>>> import numpy as np
>>> import numpy.linalg as la
>>> np.set_printoptions(suppress=True, linewidth=120)
>>> def rd(a):
...     return np.round(a, 3) + 0
... 
>>> mat = np.loadtxt("sample11.csv", delimiter=",")
>>> mat
array([[-0.9,  0.2, -0.3,  0.6, -3.9, -0.8,  0.7,  0.4,  1.1, -2.3],
       [-0.8, -0.4,  0.9,  0.3,  2.4, -0.2, -1.6, -1.7,  0.5,  0.9],
       [-1.9,  1.5,  1.2, -0.7, -0.3, -0.4,  1.1,  0.1,  2.2, -0.3],
       [-0.4, -1.4,  1. ,  2.1, -1.2,  1.1,  0.3,  0.3, -1.2, -0.1],
       [ 0.7, -0.8,  0.3,  0.3, -3.3, -0.9,  0.3,  0.9,  1.8,  0.8],
       [ 0.4,  0.9,  1.4, -0.8,  0. ,  0.4,  1.6,  0. , -0.5,  1.3],
       [-0.8,  2.1,  0.4,  0.4, -1.5, -0.2, -1.5,  0.4, -0.2, -1.1],
       [-1.1, -0.6,  0.1,  0.6,  4.2, -0.8,  0.7,  0.5, -0.2, -0.8],
       [ 0.8,  1. ,  1.4, -2.2,  3.6, -1.1,  1.7, -1.3,  0.1,  0.9],
       [ 0. ,  0.2,  1.5, -0.8, -1.8, -0.2, -2.2,  0.1, -1.2,  0.3],
       [ 0.5, -1.8,  1.4, -0.3, -1.8,  1.4, -0.6,  0.9, -0.8, -1.4],
       [ 0.9,  2.3, -0.3,  0. , -1.5, -0.7,  1.1,  0.3,  0.6,  1.2],
       [ 0. , -0.2, -2. ,  0.6,  2.1, -0.7, -0.1,  2. ,  1. , -0.7]])
>>> x0 = np.array([2, 1, 1, 0, 0, 0, 2, 2, 0, 0])
>>> rhs = mat @ x0
>>> rd(la.pinv(mat) @ mat)
array([[1., 0., 0., 0., 0., 0., 0., 0., 0., 0.],
       [0., 1., 0., 0., 0., 0., 0., 0., 0., 0.],
       [0., 0., 1., 0., 0., 0., 0., 0., 0., 0.],
       [0., 0., 0., 1., 0., 0., 0., 0., 0., 0.],
       [0., 0., 0., 0., 1., 0., 0., 0., 0., 0.],
       [0., 0., 0., 0., 0., 1., 0., 0., 0., 0.],
       [0., 0., 0., 0., 0., 0., 1., 0., 0., 0.],
       [0., 0., 0., 0., 0., 0., 0., 1., 0., 0.],
       [0., 0., 0., 0., 0., 0., 0., 0., 1., 0.],
       [0., 0., 0., 0., 0., 0., 0., 0., 0., 1.]])
>>> rd(la.solve(mat.T @ mat, mat.T @ rhs))
array([2., 1., 1., 0., 0., 0., 2., 2., 0., 0.])
>>> rd(rhs)
array([ 0.3, -7.7,  1.3,  0. ,  3.3,  6.3, -1.3, -0.3,  4.8, -2.5,  1.2,  6.6,  1.6])
>>> rng = np.random.default_rng(50188)
>>> rhs = rhs + 0.3 * rng.normal(size=13)
>>> rd(rhs)
array([ 0.067, -7.564,  1.292, -0.091,  3.419,  6.591, -1.289, -0.336,  4.709, -2.931,  1.448,  6.534,  1.045])
>>> c, *_ = la.lstsq(mat, rhs)
>>> [round(float(la.norm(la.solve(mat.T @ mat + lam * np.eye(10), mat.T @ rhs))), 2) for lam in (0, 1, 10, 100)]
[3.8, 3.25, 2.0, 0.52]
>>> c.round()
array([ 2.,  1.,  1.,  0.,  0.,  0.,  2.,  2.,  0., -0.])
>>> W0 = np.loadtxt("layer5.csv", delimiter=",")
>>> rd(W0)
array([[ 0.013,  0.038, -0.038,  0.013,  0.013,  0.013,  0.038,  0.038, -0.013,  0.013,  0.013, -0.013, -0.063,
        -0.038, -0.013],
       [ 0.038,  0.114, -0.114,  0.038,  0.038,  0.038,  0.114,  0.114, -0.038,  0.038,  0.038, -0.038, -0.19 ,
        -0.114, -0.038],
       [-0.038, -0.114,  0.114, -0.038, -0.038, -0.038, -0.114, -0.114,  0.038, -0.038, -0.038,  0.038,  0.19 ,
         0.114,  0.038],
       [ 0.013,  0.038, -0.038,  0.013,  0.013,  0.013,  0.038,  0.038, -0.013,  0.013,  0.013, -0.013, -0.063,
        -0.038, -0.013],
       [ 0.013,  0.038, -0.038,  0.013,  0.013,  0.013,  0.038,  0.038, -0.013,  0.013,  0.013, -0.013, -0.063,
        -0.038, -0.013],
       [ 0.013,  0.038, -0.038,  0.013,  0.013,  0.013,  0.038,  0.038, -0.013,  0.013,  0.013, -0.013, -0.063,
        -0.038, -0.013],
       [ 0.038,  0.114, -0.114,  0.038,  0.038,  0.038,  0.114,  0.114, -0.038,  0.038,  0.038, -0.038, -0.19 ,
        -0.114, -0.038],
       [ 0.038,  0.114, -0.114,  0.038,  0.038,  0.038,  0.114,  0.114, -0.038,  0.038,  0.038, -0.038, -0.19 ,
        -0.114, -0.038],
       [-0.013, -0.038,  0.038, -0.013, -0.013, -0.013, -0.038, -0.038,  0.013, -0.013, -0.013,  0.013,  0.063,
         0.038,  0.013],
       [ 0.013,  0.038, -0.038,  0.013,  0.013,  0.013,  0.038,  0.038, -0.013,  0.013,  0.013, -0.013, -0.063,
        -0.038, -0.013],
       [ 0.013,  0.038, -0.038,  0.013,  0.013,  0.013,  0.038,  0.038, -0.013,  0.013,  0.013, -0.013, -0.063,
        -0.038, -0.013],
       [-0.013, -0.038,  0.038, -0.013, -0.013, -0.013, -0.038, -0.038,  0.013, -0.013, -0.013,  0.013,  0.063,
         0.038,  0.013],
       [-0.063, -0.19 ,  0.19 , -0.063, -0.063, -0.063, -0.19 , -0.19 ,  0.063, -0.063, -0.063,  0.063,  0.316,
         0.19 ,  0.063],
       [-0.038, -0.114,  0.114, -0.038, -0.038, -0.038, -0.114, -0.114,  0.038, -0.038, -0.038,  0.038,  0.19 ,
         0.114,  0.038],
       [-0.013, -0.038,  0.038, -0.013, -0.013, -0.013, -0.038, -0.038,  0.013, -0.013, -0.013,  0.013,  0.063,
         0.038,  0.013]])
>>> x0 = np.array([-2, 0, 1, 2, 0, 3, -2, 0, -1, 1, -1, 1, -1, -1, 0])
>>> rd((x0 - W0 @ x0) @ (W0 @ x0))
np.float64(0.0)
>>> labels = rng.permutation(15)
>>> labels
array([ 4, 11,  9, 10,  6, 12, 14, 13,  7,  1,  2,  0,  8,  5,  3])
>>> B = W0[labels][:, labels]
>>> rd(np.trace(B))
np.float64(1.0)
>>> rd(np.diag(B))
array([0.013, 0.013, 0.013, 0.013, 0.114, 0.316, 0.013, 0.114, 0.114, 0.114, 0.114, 0.013, 0.013, 0.013, 0.013])
>>> rd(la.det(B)), rd(la.det(W0[labels]))
(np.float64(0.0), np.float64(0.0))
>>> la.matrix_rank(W0, rtol=0.1)
np.int64(1)
>>> [round(float(x), 3) for x in la.svd(W0, compute_uv=False)[:3]]
[1.0, 0.0, 0.0]
>>> np.argsort(-la.norm(W0, axis=0).round(6), kind="stable")[:3]
array([12,  1,  2])
>>> Z = np.sign(np.array([[0, 0, 3, 3], [0, 2, 1, 1], [1, 0, 0, 3], [1, 0, 2, 1]]))
>>> B = (np.tril(Z, -1) + np.eye(4)) @ (np.triu(Z, 1) + np.eye(4))
>>> ev = np.array([-4, 6, 8, -5])
>>> J = np.rint(B * ev @ la.inv(B)) + 0
>>> J
array([[-16.,   0.,  25., -13.],
       [ -2.,   6.,  15., -13.],
       [-24.,   0.,  46., -26.],
       [-24.,   0.,  51., -31.]])
>>> B = J / la.norm(J, axis=1, keepdims=True)
>>> cov = B @ B.T
>>> rd(la.norm(B, axis=1))
array([1., 1., 1., 1.])
>>> rd(np.degrees(np.arccos(np.clip(cov[2, 0], -1, 1))))
np.float64(5.46)
>>> (np.abs(cov) > 0.9).astype(int)
array([[1, 0, 1, 1],
       [0, 1, 0, 1],
       [1, 0, 1, 1],
       [1, 1, 1, 1]])
>>> rd(cov)
array([[1.   , 0.853, 0.995, 0.989],
       [0.853, 1.   , 0.89 , 0.907],
       [0.995, 0.89 , 1.   , 0.999],
       [0.989, 0.907, 0.999, 1.   ]])
>>> (cov - 2 * np.eye(4)).round(6).argmax(axis=1)
array([2, 3, 3, 2])
